In [1]: import numpy as np

In [2]: from numpy import linalg as LA

In [3]: np.set_printoptions(suppress=True, linewidth=100)

In [4]: rd = lambda a: np.round(a, 2) + 0

In [5]: M = np.load("data.npy")

In [6]: M
Out[6]: 
array([[ 0, -4,  0,  0,  2, -3],
       [ 4,  0,  2,  0, -1,  0],
       [ 0, -2,  0, -1,  0, -1],
       [ 0,  0,  1,  0, -1,  0],
       [-2,  1,  0,  1,  0,  2],
       [ 3,  0,  1,  0, -2,  0]])

In [7]: # antisymmetric, zero diagonal

In [8]: theta = np.radians(180)

In [9]: r_ = np.eye(6)

In [10]: r_[5, 5] = r_[2, 2] = np.cos(theta)

In [11]: r_[5, 2], r_[2, 5] = -np.sin(theta), np.sin(theta)

In [12]: rd(r_)
Out[12]: 
array([[ 1.,  0.,  0.,  0.,  0.,  0.],
       [ 0.,  1.,  0.,  0.,  0.,  0.],
       [ 0.,  0., -1.,  0.,  0.,  0.],
       [ 0.,  0.,  0.,  1.,  0.,  0.],
       [ 0.,  0.,  0.,  0.,  1.,  0.],
       [ 0.,  0.,  0.,  0.,  0., -1.]])

In [13]: B = M @ r_.T

In [14]: np.abs(B - M).max(axis=0)
Out[14]: array([0., 0., 4., 0., 0., 6.])

In [15]: rd(B)
Out[15]: 
array([[ 0., -4.,  0.,  0.,  2.,  3.],
       [ 4.,  0., -2.,  0., -1.,  0.],
       [ 0., -2.,  0., -1.,  0.,  1.],
       [ 0.,  0., -1.,  0., -1.,  0.],
       [-2.,  1.,  0.,  1.,  0., -2.],
       [ 3.,  0., -1.,  0., -2.,  0.]])

In [16]: rd(LA.svd(M, compute_uv=False)), rd(LA.svd(B, compute_uv=False))
Out[16]: 
(array([6.17, 6.17, 1.56, 1.56, 0.73, 0.73]),
 array([6.17, 6.17, 1.56, 1.56, 0.73, 0.73]))

In [17]: rng = np.random.default_rng(44)

In [18]: idx = rng.permutation(6)

In [19]: idx
Out[19]: array([3, 0, 2, 5, 4, 1])

In [20]: B = M[idx][:, idx]

In [21]: np.diag(B)
Out[21]: array([0, 0, 0, 0, 0, 0])

In [22]: rd(LA.det(B)), rd(LA.det(M[idx]))
Out[22]: (np.float64(49.0), np.float64(-49.0))

In [23]: rd(np.sort(np.abs(LA.eigvals(B))))
Out[23]: array([0.73, 0.73, 1.56, 1.56, 6.17, 6.17])

In [24]: np.allclose(B, M)
Out[24]: False

In [25]: B = np.array([[-1], [-2], [2], [-2]])

In [26]: data = np.block([[np.zeros((4, 4)), B], [B.T, np.zeros((1, 1))]])

In [27]: data
Out[27]: 
array([[ 0.,  0.,  0.,  0., -1.],
       [ 0.,  0.,  0.,  0., -2.],
       [ 0.,  0.,  0.,  0.,  2.],
       [ 0.,  0.,  0.,  0., -2.],
       [-1., -2.,  2., -2.,  0.]])

In [28]: # symmetric

In [29]: Uu, sv, Vh = LA.svd(data)

In [30]: np.argmax(sv[:-1] / (sv[1:] + 1e-6)) + 1
Out[30]: np.int64(2)

In [31]: rd(sv)
Out[31]: array([3.61, 3.61, 0.  , 0.  , 0.  ])

In [32]: B = Uu[:, :2] @ np.diag(sv[:2]) @ Vh[:2]

In [33]: rd(LA.norm(data - B) / LA.norm(data))
Out[33]: np.float64(0.0)

In [34]: rd(np.abs(data - B).max())
Out[34]: np.float64(0.0)

In [35]: rd(LA.norm(data - B, 2)), sv[2]
Out[35]: (np.float64(0.0), np.float64(0.0))

In [36]: LA.matrix_rank(data, rtol=0.05)
Out[36]: np.int64(2)

In [37]: F = np.load("x.npy")

In [38]: F
Out[38]: 
array([[-0.29,  0.07,  2.15,  1.36, -0.27],
       [-0.06,  0.05,  1.07,  0.7 , -0.09],
       [ 0.01,  0.09,  0.  ,  0.  ,  0.02],
       [-0.05,  0.03,  1.14,  0.69, -0.19],
       [-0.3 , -0.04,  3.29,  2.01, -0.32],
       [-0.24, -0.03,  2.12,  1.44, -0.12],
       [-0.36,  0.09,  3.28,  2.07, -0.38],
       [-0.13, -0.03,  1.2 ,  0.71, -0.18],
       [-0.15,  0.08,  2.26,  1.38, -0.17],
       [-0.03,  0.03,  0.  ,  0.02, -0.02],
       [-0.01,  0.05,  0.01, -0.07,  0.06],
       [-0.21,  0.06,  2.26,  1.41, -0.18],
       [-0.4 ,  0.02,  3.35,  2.05, -0.28],
       [-0.12, -0.12,  2.27,  1.35, -0.22],
       [-0.13, -0.03,  1.29,  0.72, -0.06],
       [ 0.  , -0.08,  0.03, -0.06, -0.02],
       [-0.23,  0.01,  2.26,  1.4 , -0.22],
       [-0.33,  0.03,  3.26,  2.06, -0.36],
       [ 0.  ,  0.03,  0.07, -0.05, -0.02],
       [-0.11,  0.1 ,  1.16,  0.7 , -0.08],
       [-0.12,  0.06,  1.01,  0.69, -0.16],
       [-0.19, -0.01,  2.15,  1.39, -0.18],
       [-0.35, -0.04,  3.27,  2.12, -0.29],
       [-0.37,  0.01,  3.25,  2.06, -0.36],
       [ 0.01, -0.02,  0.06, -0.07, -0.02],
       [-0.06, -0.09,  0.99,  0.68, -0.04],
       [ 0.12, -0.03, -0.05, -0.03,  0.09],
       [-0.16,  0.  ,  2.21,  1.5 , -0.2 ],
       [-0.26, -0.01,  3.34,  2.11, -0.33],
       [ 0.02, -0.01,  0.02, -0.07,  0.06]])

In [39]: B = np.c_[F[:, :4] @ np.array([[1, -1, 1, 1], [0, -2, 3, 3], [2, -1, -1, 2], [-2, -1, 0, -1]]), np.array([0, 1, 1, 1, -2, 0, 2, 1, 2, -2, -1, 2, 0, -1, -2, 2, 0, -1, 1, 2, 0, 2, 1, -2, -1, 2, 0, 1, -2, 0])]

In [40]: rd(B)
Out[40]: 
array([[ 1.29, -3.36, -2.23,  2.86,  0.  ],
       [ 0.68, -1.81, -0.98,  1.53,  1.  ],
       [ 0.01, -0.19,  0.28,  0.28,  1.  ],
       [ 0.85, -1.84, -1.1 ,  1.63,  1.  ],
       [ 2.26, -4.92, -3.71,  4.15, -2.  ],
       [ 1.12, -3.26, -2.45,  2.47,  0.  ],
       [ 2.06, -5.17, -3.37,  4.4 ,  2.  ],
       [ 0.85, -1.72, -1.42,  1.47,  1.  ],
       [ 1.61, -3.65, -2.17,  3.23,  2.  ],
       [-0.07, -0.05,  0.06,  0.04, -2.  ],
       [ 0.15, -0.03,  0.13,  0.23, -1.  ],
       [ 1.49, -3.58, -2.29,  3.08,  2.  ],
       [ 2.2 , -5.04, -3.69,  4.31,  0.  ],
       [ 1.72, -3.26, -2.75,  2.71, -1.  ],
       [ 1.01, -1.82, -1.51,  1.64, -2.  ],
       [ 0.18,  0.19, -0.27, -0.12,  2.  ],
       [ 1.49, -3.45, -2.46,  2.92,  0.  ],
       [ 2.07, -5.05, -3.5 ,  4.22, -1.  ],
       [ 0.24, -0.08,  0.02,  0.28,  1.  ],
       [ 0.81, -1.95, -0.97,  1.81,  2.  ],
       [ 0.52, -1.7 , -0.95,  1.39,  0.  ],
       [ 1.33, -3.33, -2.37,  2.69,  2.  ],
       [ 1.95, -4.96, -3.74,  3.95,  1.  ],
       [ 2.01, -4.96, -3.59,  4.1 , -2.  ],
       [ 0.27,  0.04, -0.11,  0.14, -1.  ],
       [ 0.56, -1.43, -1.32,  0.97,  2.  ],
       [ 0.08,  0.02,  0.08, -0.04,  0.  ],
       [ 1.26, -3.55, -2.37,  2.76,  1.  ],
       [ 2.2 , -5.17, -3.63,  4.28, -2.  ],
       [ 0.2 ,  0.05, -0.03,  0.1 ,  0.  ]])

In [41]: rd(LA.norm(B - F @ LA.lstsq(F, B)[0], axis=0))
Out[41]: array([0.  , 0.  , 0.  , 0.  , 7.14])

In [42]: rd(LA.norm(LA.qr(F)[0].T @ B, axis=0) ** 2 / ((B ** 2).sum(axis=0) + 1e-12))
Out[42]: array([1.  , 1.  , 1.  , 1.  , 0.14])

In [43]: rd(LA.lstsq(F, B[:, 0])[0])
Out[43]: array([ 1.,  0.,  2., -2.,  0.])

In [44]: Ac = F - F.mean(axis=0)

In [45]: Uu, sv, Vh = LA.svd(Ac, full_matrices=False)

In [46]: rd(sv)
Out[46]: array([8.02, 0.33, 0.27, 0.22, 0.21])

In [47]: (np.sign(Uu[:, 0]) == np.sign(Uu[0, 0])).astype(int)
Out[47]: array([1, 0, 0, 0, 1, 1, 1, 0, 1, 0, 0, 1, 1, 1, 0, 0, 1, 1, 0, 0, 0, 1, 1, 1, 0, 0, 0, 1, 1, 0])

In [48]: rd(Ac.mean(axis=0))
Out[48]: array([0., 0., 0., 0., 0.])
